>>> import numpy as np
>>> np.set_printoptions(suppress=True, linewidth=200)
>>> def tidy(a):
...     return np.round(a, 2) + 0
... 
>>> F = np.loadtxt("sample15.csv", delimiter=",")
>>> F
array([[ 53.,   4., -16.,  13.,  18.],
       [  4.,  37.,  -4., -10.,  22.],
       [-16.,  -4.,  34.,   9.,  -4.],
       [ 13., -10.,   9.,  50.,   0.],
       [ 18.,  22.,  -4.,   0.,  44.]])
>>> np.einsum("ij,ji->", F, F)
np.float64(12694.0)
>>> tidy(np.linalg.eigvals(F).sum().real)
np.float64(218.0)
>>> x = np.array([1, 3, 0, 0, 0])
>>> target = F @ x
>>> target
array([ 65., 115., -28., -17.,  84.])
>>> tidy(np.linalg.solve(F, target))
array([1., 3., 0., 0., 0.])
>>> tidy(np.linalg.solve(F.T, F[4]))
array([0., 0., 0., 0., 1.])
>>> M2 = np.array([[-2, 2], [0, -3], [-1, -1], [-2, 3], [-1, 2]])
>>> print(np.einsum("ij->j", F))
[72. 49. 19. 62. 80.]
>>> np.linalg.matrix_rank(np.vstack([F, M2.T]))
np.int64(5)
>>> print(np.einsum("ij,ij->i", F, F))
[3574. 1985. 1525. 2850. 2760.]
>>> M2 = F[0, 0] * F[1:] - np.outer(F[1:, 0], F[0])
>>> M2
array([[   0., 1945., -148., -582., 1094.],
       [   0., -148., 1546.,  685.,   76.],
       [   0., -582.,  685., 2481., -234.],
       [   0., 1094.,   76., -234., 2008.]])
>>> np.linalg.matrix_rank(M2), np.linalg.matrix_rank(F)
(np.int64(4), np.int64(5))
>>> tidy(F[:, 0] / F[0, 0])
array([ 1.  ,  0.08, -0.3 ,  0.25,  0.34])
>>> np.flatnonzero(~M2.round(6).any(axis=1))
array([], dtype=int64)
>>> Lm = np.linalg.cholesky(F)
>>> tidy(F / np.sqrt(np.outer(np.diag(F), np.diag(F))))
array([[ 1.  ,  0.09, -0.38,  0.25,  0.37],
       [ 0.09,  1.  , -0.11, -0.23,  0.55],
       [-0.38, -0.11,  1.  ,  0.22, -0.1 ],
       [ 0.25, -0.23,  0.22,  1.  ,  0.  ],
       [ 0.37,  0.55, -0.1 ,  0.  ,  1.  ]])
>>> feats = np.load("out2.npy")
>>> feats
array([[-0.5 ,  0.3 ,  1.4 ,  0.7 , -1.8 ,  0.4 ,  1.2 , -0.7 , -0.2 ,  0.1 ,  0.7 , -0.6 ,  0.6 ,  0.6 ],
       [-0.3 ,  1.5 ,  0.9 ,  0.1 ,  0.4 ,  0.  ,  1.1 ,  0.2 , -1.1 , -1.5 ,  0.4 ,  0.4 ,  0.  ,  0.9 ],
       [-1.42,  1.63,  1.12,  2.1 ,  0.47, -1.59,  0.11,  0.1 , -0.51,  0.51,  0.21,  0.27, -0.93, -0.87],
       [ 0.4 ,  1.2 , -0.4 , -0.5 ,  0.7 , -0.9 , -1.1 ,  0.8 ,  0.5 , -0.6 , -0.5 ,  0.2 ,  1.9 ,  1.5 ],
       [-1.1 ,  1.4 ,  1.1 ,  2.  , -0.1 , -1.5 ,  0.  ,  0.4 , -0.4 ,  0.7 ,  0.3 ,  0.1 , -1.1 , -1.  ],
       [ 1.5 ,  0.1 , -0.8 , -1.3 , -0.4 , -0.8 , -0.7 , -2.2 ,  2.6 , -1.1 , -0.2 , -0.4 , -0.5 , -1.8 ]])
>>> r0, g = feats[4], feats[0]
>>> print(tidy(r0 @ r0))
13.76
>>> p = (r0 @ g) / (r0 @ r0) * r0
>>> tidy(p)
array([-0.18,  0.23,  0.18,  0.33, -0.02, -0.25,  0.  ,  0.07, -0.07,  0.11,  0.05,  0.02, -0.18, -0.16])
>>> tidy(np.linalg.norm(r0 + g) ** 2 + np.linalg.norm(r0 - g) ** 2)
np.float64(47.0)
>>> tidy(g - p)
array([-0.32,  0.07,  1.22,  0.37, -1.78,  0.65,  1.2 , -0.77, -0.13, -0.01,  0.65, -0.62,  0.78,  0.76])
>>> tidy((g - p) @ r0)
np.float64(0.0)
